$ python3 -q
>>> import numpy as np
>>> import numpy.linalg as la
>>> np.set_printoptions(precision=3, suppress=True, linewidth=200)
>>> B = np.array([[3, -3, 1, 3], [2, -3, -3, 0], [0, -3, -1, 0], [-3, -3, 2, 3]])
>>> m1 = B + B.T
>>> print(m1)
[[ 6 -1  1  0]
 [-1 -6 -6 -3]
 [ 1 -6 -2  2]
 [ 0 -3  2  6]]
>>> # equal to its transpose
>>> print(la.matrix_power(m1, 2))
[[ 38  -6  10   5]
 [ -6  82  41 -12]
 [ 10  41  45  26]
 [  5 -12  26  49]]
>>> print(round(float(np.abs(la.eigvals(m1)).max()), 3))
10.431
>>> print(np.sort(np.abs(la.eigvals(m1))))
[ 0.113  6.004  8.314 10.431]
>>> print(np.allclose(m1, m1.T))
True
>>> print(np.allclose(m1 @ m1.T, m1.T @ m1))
True
>>> la.determinant(m1)
Traceback (most recent call last):
  File "<python-input-12>", line 1, in <module>
    la.determinant(m1)
    ^^^^^^^^^^^^^^
AttributeError: module 'numpy.linalg' has no attribute 'determinant'
>>> print(np.trace(m1))
4
>>> vals, V = la.eig(m1)
>>> print(np.sort(la.eigvals(m1 @ m1)))
[  0.013  36.054  69.118 108.816]
>>> print(np.sort(la.eigvals(m1.T)))
[-10.431   0.113   6.004   8.314]
>>> print([round(float(x), 3) for x in la.svd(m1, compute_uv=False)[:3]])
[10.431, 8.314, 6.004]
>>> print(la.matrix_rank(m1, rtol=0.1))
3
>>> print(la.cond(m1) > 100)
False
>>> Uu, s, Vh = la.svd(m1)
>>> print(s)
[10.431  8.314  6.004  0.113]
>>> print(np.argmax(s[:-1] / (s[1:] + 1e-6)) + 1)
3
>>> B = Uu[:, :3] @ np.diag(s[:3]) @ Vh[:3]
>>> print(B)
[[ 5.995 -1.01   1.017 -0.011]
 [-1.01  -6.023 -5.963 -3.024]
 [ 1.017 -5.963 -2.06   2.039]
 [-0.011 -3.024  2.039  5.974]]
>>> print(np.round(la.norm(m1 - B, 2), 3), np.round(s[3], 3))
0.113 0.113
>>> print(round(la.norm(m1 - B) / la.norm(m1), 3))
0.008
>>> print(la.matrix_rank(m1, rtol=0.05))
3
>>> print(la.matrix_rank(B))
3
>>> rng = np.random.default_rng(42527)
>>> A = np.array([[2, 5, 4, 5], [-3, 4, -1, 1], [5, 3, 3, 4], [5, 5, -2, 4]]) * (rng.random((4, 4)) < 0.3)
>>> print(A)
[[ 0  5  4  0]
 [ 0  0 -1  0]
 [ 5  0  0  0]
 [ 0  0  0  4]]
>>> print((A != 0).astype(int))
[[0 1 1 0]
 [0 0 1 0]
 [1 0 0 0]
 [0 0 0 1]]
>>> print((la.matrix_power((A != 0) + (A.T != 0) + np.eye(4), 4) > 0).astype(int))
[[1 1 1 0]
 [1 1 1 0]
 [1 1 1 0]
 [0 0 0 1]]
>>> u = np.array([-6, 4])
>>> print(np.polyval(u, A[2]))
[-26   4   4   4]
>>> print(np.convolve(A[2], u))
[-30  20   0   0   0]
>>> print(np.cross(A[2, :3], A[0, :3]))
[  0 -20  25]
>>> print(np.array([np.convolve(row, u, "same") for row in A]))
[[  0 -30  -4  16]
 [  0   0   6  -4]
 [-30  20   0   0]
 [  0   0   0 -24]]
>>> print(np.diff(A, axis=0))
[[ 0 -5 -5  0]
 [ 5  0  1  0]
 [-5  0  0  4]]
>>> np.zeros(4, 4)
Traceback (most recent call last):
  File "<python-input-40>", line 1, in <module>
    np.zeros(4, 4)
    ~~~~~~~~^^^^^^
TypeError: Cannot interpret '4' as a data type
>>> A[4]
Traceback (most recent call last):
  File "<python-input-41>", line 1, in <module>
    A[4]
    ~^^^
IndexError: index 4 is out of bounds for axis 0 with size 4
>>> print(la.matrix_rank(A))
4
>>> print(la.svd(A, compute_uv=False))
[6.434 5.    4.    0.777]
>>> feats = np.array([[0, 0, 1], [0, 0, 1], [1, 1, 0]])
>>> # rows 0 and 1 are equal
>>> x0 = np.array([-1, 3, -1, 3])
>>> a = np.maximum(A @ x0, 0)
>>> print(A.T @ a)
[ 0 55 43 48]
>>> print(np.flatnonzero(a > 1e-9))
[0 1 3]
>>> print(np.maximum(A @ x0, 0) - np.maximum(-A @ x0, 0))
[11  1 -5 12]
>>> B = np.array([[-3, 1, 3], [-1, 1, 1], [-3, -3, -3]])
>>> X = B + B.T
>>> print(X)
[[-6  0  0]
 [ 0  2 -2]
 [ 0 -2 -6]]
>>> q = X.astype(float).copy()
>>> for j in range(3):
...     q[:, j] -= q[:, :j] @ (q[:, :j].T @ q[:, j])
...     q[:, j] /= la.norm(q[:, j])
... 
>>> print(q)
[[-1.     0.     0.   ]
 [ 0.     0.707 -0.707]
 [ 0.    -0.707 -0.707]]
>>> arr = np.loadtxt("arr.csv", delimiter=",")
>>> print(arr)
[[  8.675  -6.997  -2.836 -13.882]
 [  5.77   -5.985  -2.106  -6.165]
 [  8.862  -8.964  -2.957 -17.597]
 [  6.624  -4.473  -2.017  -4.627]]
>>> x0 = np.array([0, 1, 1, 1])
>>> print((m1 * x0).sum(axis=1))
[  0 -15  -6   5]
>>> print(la.norm(m1 @ x0) <= la.norm(m1, 2) * la.norm(x0) + 1e-9)
True
>>> print(m1 @ x0)
[  0 -15  -6   5]
>>> print(np.sign((m1 @ x0).round(6)))
[ 0 -1 -1  1]
>>> def softmax(z):
...     e = np.exp(z - z.max(axis=-1, keepdims=True))
...     return e / e.sum(axis=-1, keepdims=True)
... 
>>> print(np.round(softmax(arr[1]), 3) + 0)
[1. 0. 0. 0.]
>>> scores = arr @ arr.T / np.sqrt(4)
>>> print(np.round(softmax(scores + np.triu(np.full(scores.shape, -np.inf), 1)), 3) + 0)
[[1. 0. 0. 0.]
 [1. 0. 0. 0.]
 [0. 0. 1. 0.]
 [0. 0. 1. 0.]]
>>> print(np.round(softmax(scores), 3) + 0)
[[0. 0. 1. 0.]
 [0. 0. 1. 0.]
 [0. 0. 1. 0.]
 [0. 0. 1. 0.]]
>>> print(softmax(scores).round(6).argmax(axis=1))
[2 2 2 2]
>>> u = np.array([3, 0, 0, 1]) + 0.5
>>> M = np.outer(u, u) / (u @ u)
>>> print(M)
[[0.817 0.117 0.117 0.35 ]
 [0.117 0.017 0.017 0.05 ]
 [0.117 0.017 0.017 0.05 ]
 [0.35  0.05  0.05  0.15 ]]
>>> print(np.round(la.norm(M) ** 2 / la.norm(M, 2) ** 2, 3))
1.0
>>> print(round(float(la.norm(M, 1)), 3), np.round(la.norm(M, np.inf), 3))
1.4 1.4
>>> print(round(la.norm(M[0] - M[1]), 3))
0.775
>>> print(round(M[0] @ M[1], 3))
0.117
>>> E = np.array([[2, 2, 2], [2, 4, 4], [2, 4, 6]])
>>> # equal to its transpose
>>> Uu, s, Vh = la.svd(arr, full_matrices=False)
>>> print(round(float(np.sqrt((s ** 2).sum())), 3), round(float(la.norm(arr)), 3))
31.673 31.673
>>> print(np.round(Uu.T @ arr @ Vh.T, 3) + 0)
[[31.332  0.     0.     0.   ]
 [ 0.     4.422  0.     0.   ]
 [ 0.     0.     1.383  0.   ]
 [ 0.     0.     0.     0.118]]
>>> print(np.abs(Uu[:, 0]).round(6).argmax())
2
>>> print(s)
[31.332  4.422  1.383  0.118]
